In [1]: import numpy as np

In [2]: from numpy import linalg as LA

In [3]: np.set_printoptions(precision=2, suppress=True, linewidth=140)

In [4]: rd = lambda a: np.round(a, 2) + 0

In [5]: arr = np.load("case9.npy")

In [6]: print(arr)
[[0 1 0 0]
 [0 0 1 0]
 [1 0 0 0]
 [0 0 0 1]]

In [7]: # keeps lengths

In [8]: print(rd(np.sort(np.abs(LA.eigvals(arr)))[::-1]))
[1. 1. 1. 1.]

In [9]: print(LA.matrix_power(arr, 2))
[[0 0 1 0]
 [1 0 0 0]
 [0 1 0 0]
 [0 0 0 1]]

In [10]: print(arr @ np.ones(4))
[1. 1. 1. 1.]

In [11]: print(LA.matrix_power(arr, 100))
[[0 1 0 0]
 [0 0 1 0]
 [1 0 0 0]
 [0 0 0 1]]

In [12]: pr = np.eye(4)[3]

In [13]: for _ in range(5):
    ...:     pr = pr @ arr
    ...:     print(pr.round(2))
    ...: 
[0. 0. 0. 1.]
[0. 0. 0. 1.]
[0. 0. 0. 1.]
[0. 0. 0. 1.]
[0. 0. 0. 1.]

In [14]: F = np.loadtxt("a.csv", delimiter=",")

In [15]: print(F)
[[-1. -1. -1. -1.]
 [-1. -2. -2. -2.]
 [-1. -2. -3. -3.]
 [-1. -2. -3. -4.]]

In [16]: # symmetric, so the eigenvalues are real

In [17]: print(rd(LA.norm(F, "nuc")))
10.0

In [18]: print(F[1] @ F[3])
19.0

In [19]: feats = np.load("block19.npy")

In [20]: print(feats)
[[  2   3  -6   7 -18]
 [  4  -4   8  -3  24]
 [ -1   9   1   2   3]
 [ -4   4   3   6   9]
 [ -5  -4  -7  -9 -21]]

In [21]: P = np.triu(np.array([[0, 2, -3, -3, -3],
    ...:     [-2, -3, -1, -1, -2],
    ...:     [1, -1, 2, 1, -3],
    ...:     [3, 2, 3, 2, 3],
    ...:     [-1, 0, -1, 3, 0]]), 1) + np.eye(5)

In [22]: B = P @ feats @ LA.inv(P)

In [23]: print(np.trace(B), np.trace(feats))
-16.0 -16

In [24]: print(rd(np.poly(B)))
[   1.   16.  -69. 2391.  526.    0.]

In [25]: print(B)
[[  40. -112.   27.  -15.   79.]
 [  19.  -47.   28.  -11.  134.]
 [  10.    5.   60.   10.  265.]
 [ -19.   30.  -45.   -3. -177.]
 [  -5.    6.  -16.   -2.  -66.]]
